In [1]: import numpy as np

In [2]: np.set_printoptions(precision=2, suppress=True, linewidth=120, legacy="1.25")

In [3]: mat = np.array([[0.0, -3.0, 0.0, 0.0],
   ...:     [-3.0, 0.0, -3.0, 0.0],
   ...:     [0.0, -3.0, 0.0, -3.0],
   ...:     [0.0, 0.0, -3.0, 2.0]])

In [4]: th = np.radians(120)

In [5]: R = np.eye(4)

In [6]: R[1, 1] = R[2, 2] = np.cos(th)

In [7]: R[1, 2], R[2, 1] = -np.sin(th), np.sin(th)

In [8]: R
Out[8]: 
array([[ 1.  ,  0.  ,  0.  ,  0.  ],
       [ 0.  , -0.5 , -0.87,  0.  ],
       [ 0.  ,  0.87, -0.5 ,  0.  ],
       [ 0.  ,  0.  ,  0.  ,  1.  ]])

In [9]: M2 = mat @ R.T

In [10]: round(np.linalg.det(R), 2), np.round(np.trace(R), 2)
Out[10]: (1.0, 1.0)

In [11]: np.linalg.svd(mat, compute_uv=False), np.linalg.svd(M2, compute_uv=False)
Out[11]: (array([5.27, 4.66, 2.64, 1.25]), array([5.27, 4.66, 2.64, 1.25]))

In [12]: np.abs(M2 - mat).max(axis=0)
Out[12]: array([0. , 4.5, 4.5, 0. ])

In [13]: x = np.array([-1, 1, -2, -2])

In [14]: np.sort(np.abs(np.degrees(np.angle(np.linalg.eigvals(R)))))
Out[14]: array([  0.,   0., 120., 120.])

In [15]: round(np.linalg.det(R), 2)
Out[15]: 1.0

In [16]: np.round(np.linalg.norm(x), 2), np.round(np.linalg.norm(R @ x), 2)
Out[16]: (3.16, 3.16)

In [17]: np.round(np.linalg.eigvalsh(mat).min(), 2)
Out[17]: -4.66

In [18]: try:
    ...:     np.linalg.cholesky(mat)
    ...: except np.linalg.LinAlgError as e:
    ...:     print(e)
    ...: 
Matrix is not positive definite

In [19]: K = np.loadtxt("out7.csv", delimiter=",")

In [20]: K
Out[20]: 
array([[ 3.,  0.,  3.],
       [ 2.,  3.,  3.],
       [ 3.,  2.,  1.],
       [-1.,  0.,  2.]])

In [21]: hat = K @ np.linalg.solve(K.T @ K, K.T)

In [22]: np.allclose(hat @ hat, hat)
Out[22]: True

In [23]: np.round(np.trace(hat), 2)
Out[23]: 3.0

In [24]: hat @ K[:, 2]
Out[24]: array([3., 3., 1., 2.])

In [25]: np.round(np.linalg.eigvalsh(hat), 2) + 0
Out[25]: array([0., 1., 1., 1.])

In [26]: M2 = np.array([[1, 1], [1, -1]])

In [27]: rng = np.random.default_rng(341)

In [28]: feats = np.kron(M2, np.kron(M2, M2))[rng.permutation(8)][:3]

In [29]: feats
Out[29]: 
array([[ 1,  1, -1, -1, -1, -1,  1,  1],
       [ 1,  1,  1,  1,  1,  1,  1,  1],
       [ 1, -1,  1, -1, -1,  1, -1,  1]])

In [30]: # column 4 repeats column 3

In [31]: x = np.array([1, -9, -6, -6, -8, -9, 4, 3])

In [32]: (feats @ x).argmax()
Out[32]: 0

In [33]: np.sign((feats @ x).round(6))
Out[33]: array([ 1, -1,  1])

In [34]: th = np.radians(60)

In [35]: R = np.eye(8)

In [36]: R[4, 4] = R[2, 2] = np.cos(th)

In [37]: R[4, 2], R[2, 4] = -np.sin(th), np.sin(th)

In [38]: R
Out[38]: 
array([[ 1.  ,  0.  ,  0.  ,  0.  ,  0.  ,  0.  ,  0.  ,  0.  ],
       [ 0.  ,  1.  ,  0.  ,  0.  ,  0.  ,  0.  ,  0.  ,  0.  ],
       [ 0.  ,  0.  ,  0.5 ,  0.  ,  0.87,  0.  ,  0.  ,  0.  ],
       [ 0.  ,  0.  ,  0.  ,  1.  ,  0.  ,  0.  ,  0.  ,  0.  ],
       [ 0.  ,  0.  , -0.87,  0.  ,  0.5 ,  0.  ,  0.  ,  0.  ],
       [ 0.  ,  0.  ,  0.  ,  0.  ,  0.  ,  1.  ,  0.  ,  0.  ],
       [ 0.  ,  0.  ,  0.  ,  0.  ,  0.  ,  0.  ,  1.  ,  0.  ],
       [ 0.  ,  0.  ,  0.  ,  0.  ,  0.  ,  0.  ,  0.  ,  1.  ]])

In [39]: M2 = feats @ R.T

In [40]: M2
Out[40]: 
array([[ 1.  ,  1.  , -1.37, -1.  ,  0.37, -1.  ,  1.  ,  1.  ],
       [ 1.  ,  1.  ,  1.37,  1.  , -0.37,  1.  ,  1.  ,  1.  ],
       [ 1.  , -1.  , -0.37, -1.  , -1.37,  1.  , -1.  ,  1.  ]])

In [41]: np.linalg.svd(feats, compute_uv=False), np.linalg.svd(M2, compute_uv=False)
Out[41]: (array([2.83, 2.83, 2.83]), array([2.83, 2.83, 2.83]))

In [42]: np.abs(M2 - feats).max(axis=0)
Out[42]: array([0.  , 0.  , 1.37, 0.  , 1.37, 0.  , 0.  , 0.  ])

In [43]: np.allclose(feats @ feats.T, M2 @ M2.T)
Out[43]: True

In [44]: np.allclose(np.linalg.norm(feats, axis=1), np.linalg.norm(M2, axis=1))
Out[44]: True

In [45]: u = np.array([3, 2])

In [46]: np.correlate(M2[0], M2[1], "full")
Out[46]: array([ 1.  ,  2.  ,  0.63, -1.73, -1.37,  1.23,  1.73,  0.  ,  1.  , -2.23, -1.37,  1.73,  1.37,  2.  ,  1.  ])

In [47]: np.convolve(M2[0], u)
Out[47]: array([ 3.  ,  5.  , -2.1 , -5.73, -0.9 , -2.27,  1.  ,  5.  ,  2.  ])

In [48]: np.array([np.convolve(row, u, "same") for row in M2])
Out[48]: 
array([[ 3.  ,  5.  , -2.1 , -5.73, -0.9 , -2.27,  1.  ,  5.  ],
       [ 3.  ,  5.  ,  6.1 ,  5.73,  0.9 ,  2.27,  5.  ,  5.  ],
       [ 3.  , -1.  , -3.1 , -3.73, -6.1 ,  0.27, -1.  ,  1.  ]])

In [49]: blk = np.stack([feats, 3 * feats, feats[::-1]])

In [50]: blk.sum(axis=0)
Out[50]: 
array([[ 5,  3, -3, -5, -5, -3,  3,  5],
       [ 5,  5,  5,  5,  5,  5,  5,  5],
       [ 5, -3,  3, -5, -5,  3, -3,  5]])

In [51]: np.linalg.matrix_rank(blk.reshape(3, -1))
Out[51]: 2

In [52]: np.linalg.matrix_rank(blk)
Out[52]: array([3, 3, 3])

In [53]: (blk @ feats.T).shape
Out[53]: (3, 3, 3)

In [54]: M2 = np.array([[9, 8], [7, 1]])

In [55]: arr = np.kron(np.eye(2, dtype=int), M2)

In [56]: arr
Out[56]: 
array([[9, 8, 0, 0],
       [7, 1, 0, 0],
       [0, 0, 9, 8],
       [0, 0, 7, 1]])

In [57]: M2 = arr[0, 0] * arr[1:] - np.outer(arr[1:, 0], arr[0])

In [58]: M2
Out[58]: 
array([[  0, -47,   0,   0],
       [  0,   0,  81,  72],
       [  0,   0,  63,   9]])

In [59]: arr[:, 0] / arr[0, 0]
Out[59]: array([1.  , 0.78, 0.  , 0.  ])

In [60]: np.flatnonzero(~M2.round(6).any(axis=1))
Out[60]: array([], dtype=int64)

In [61]: A = np.load("mat.npy")

In [62]: A
Out[62]: 
array([[-1.93,  1.92,  0.03],
       [-2.12,  2.05, -0.05],
       [-1.99,  2.  ,  0.06],
       [-1.96,  2.13, -0.03],
       [-2.  ,  2.06, -0.06],
       [-1.96, -1.95,  1.  ],
       [-2.02, -2.04,  1.04],
       [-1.95, -2.03,  1.01],
       [-1.91, -2.08,  1.04],
       [-2.09, -1.95,  0.92]])

In [63]: hat = A @ np.linalg.solve(A.T @ A, A.T)

In [64]: np.round(np.linalg.eigvalsh(hat), 2) + 0
Out[64]: array([0., 0., 0., 0., 0., 0., 0., 1., 1., 1.])

In [65]: np.allclose(hat @ hat, hat)
Out[65]: True

In [66]: np.diag(hat)
Out[66]: array([0.23, 0.39, 0.39, 0.22, 0.28, 0.21, 0.23, 0.21, 0.27, 0.58])

In [67]: round(np.trace(hat), 2)
Out[67]: 3.0

In [68]: Uu, sig, Vt = np.linalg.svd(A)

In [69]: np.argmax(sig[:-1] / (sig[1:] + 1e-6)) + 1
Out[69]: 2

In [70]: M2 = Uu[:, :2] @ np.diag(sig[:2]) @ Vt[:2]

In [71]: round(float(np.linalg.norm(A - M2, 2)), 2), np.round(sig[2], 2)
Out[71]: (0.14, 0.14)

In [72]: np.linalg.matrix_rank(M2)
Out[72]: 2

In [73]: round(float(np.abs(A - M2).max()), 2)
Out[73]: 0.08

In [74]: M2.round(2) + 0
Out[74]: 
array([[-1.94,  1.91,  0.  ],
       [-2.11,  2.06,  0.01],
       [-2.  ,  1.99,  0.  ],
       [-1.96,  2.13, -0.04],
       [-1.99,  2.07, -0.02],
       [-1.96, -1.95,  0.98],
       [-2.02, -2.04,  1.02],
       [-1.95, -2.03,  1.  ],
       [-1.92, -2.09,  1.01],
       [-2.07, -1.93,  1.  ]])

In [75]: data = np.load("a.npy")

In [76]: data
Out[76]: 
array([[0, 0, 0, 1],
       [0, 0, 0, 0],
       [0, 0, 0, 1],
       [1, 0, 1, 0]])

In [77]: # rank 2

In [78]: data[:, 4]
---------------------------------------------------------------------------
IndexError                                Traceback (most recent call last)
Cell In[78], line 1
----> 1 data[:, 4]

IndexError: index 4 is out of bounds for axis 1 with size 4

In [79]: np.linalg.rank(data)
---------------------------------------------------------------------------
AttributeError                            Traceback (most recent call last)
Cell In[79], line 1
----> 1 np.linalg.rank(data)

AttributeError: module 'numpy.linalg' has no attribute 'rank'

In [80]: data.shape
Out[80]: (4, 4)

In [81]: np.diff(data, axis=0)
Out[81]: 
array([[ 0,  0,  0, -1],
       [ 0,  0,  0,  1],
       [ 1,  0,  1, -1]])

In [82]: data.sum(axis=0)
Out[82]: array([1, 0, 1, 2])

In [83]: data @ data
Out[83]: 
array([[1, 0, 1, 0],
       [0, 0, 0, 0],
       [1, 0, 1, 0],
       [0, 0, 0, 2]])

In [84]: L = np.diag(data.sum(axis=1)) - data

In [85]: (np.linalg.eigvalsh(L) < 1e-8).sum()
Out[85]: 2

In [86]: np.round(np.linalg.eigvalsh(L), 2) + 0
Out[86]: array([0., 0., 1., 3.])

In [87]: L
Out[87]: 
array([[ 1,  0,  0, -1],
       [ 0,  0,  0,  0],
       [ 0,  0,  1, -1],
       [-1,  0, -1,  2]])

In [88]: np.linalg.matrix_rank(L)
Out[88]: 2

In [89]: L @ np.ones(4)
Out[89]: array([0., 0., 0., 0.])

In [90]: Q = arr.astype(float).copy()

In [91]: for j in range(4):
    ...:     Q[:, j] -= Q[:, :j] @ (Q[:, :j].T @ Q[:, j])
    ...:     Q[:, j] /= np.linalg.norm(Q[:, j])
    ...: 

In [92]: np.round(Q.T @ arr, 2) + 0
Out[92]: 
array([[11.4 ,  6.93,  0.  ,  0.  ],
       [ 0.  ,  4.12,  0.  ,  0.  ],
       [ 0.  ,  0.  , 11.4 ,  6.93],
       [ 0.  ,  0.  ,  0.  ,  4.12]])

In [93]: np.round(Q.T @ Q, 2) + 0
Out[93]: 
array([[1., 0., 0., 0.],
       [0., 1., 0., 0.],
       [0., 0., 1., 0.],
       [0., 0., 0., 1.]])

In [94]: idx = rng.permutation(4)

In [95]: idx
Out[95]: array([1, 2, 0, 3])

In [96]: M2 = data[idx][:, idx]

In [97]: M2
Out[97]: 
array([[0, 0, 0, 0],
       [0, 0, 0, 1],
       [0, 0, 0, 1],
       [0, 1, 1, 0]])

In [98]: np.diag(M2)
Out[98]: array([0, 0, 0, 0])

In [99]: round(np.linalg.det(M2), 2), round(float(np.linalg.det(data[idx])), 2)
Out[99]: (0.0, 0.0)

In [100]: evals, V = np.linalg.eigh(data)

In [101]: x = np.array([-5, 1, 2, 5])

In [102]: np.round(V * np.abs(evals) @ V.T, 2) + 0
Out[102]: 
array([[0.71, 0.  , 0.71, 0.  ],
       [0.  , 0.  , 0.  , 0.  ],
       [0.71, 0.  , 0.71, 0.  ],
       [0.  , 0.  , 0.  , 1.41]])

In [103]: (np.sign(V[:, -1].round(6)) == np.sign(V[0, -1].round(6))).astype(int)
Out[103]: array([1, 0, 1, 1])

In [104]: J = np.array([[-1.03, -10.94, -8.95],
     ...:     [0.91, -10.38, -9.59],
     ...:     [-1.23, -0.71, 0.8],
     ...:     [-1.91, -1.17, 2.75]])

In [105]: x = np.array([1, 2, 1])

In [106]: rhs = J @ x

In [107]: np.linalg.lstsq(J, rhs)[0]
Out[107]: array([1., 2., 1.])

In [108]: np.round(np.linalg.pinv(J) @ J, 2) + 0
Out[108]: 
array([[1., 0., 0.],
       [0., 1., 0.],
       [0., 0., 1.]])

In [109]: rhs = rhs + 0.05 * rng.normal(size=4)

In [110]: rhs
Out[110]: array([-31.78, -29.4 ,  -1.82,  -1.53])

In [111]: b, *_ = np.linalg.lstsq(J, rhs)

In [112]: np.round(np.linalg.norm(rhs - J @ b), 2)
Out[112]: 0.02

In [113]: [round(float(np.linalg.norm(np.linalg.solve(J.T @ J + lam * np.eye(3), J.T @ rhs))), 2) for lam in (0, 1, 10, 100)]
Out[113]: [2.44, 2.38, 2.21, 1.73]

In [114]: np.round(J.T @ (rhs - J @ b), 2) + 0
Out[114]: array([0., 0., 0.])
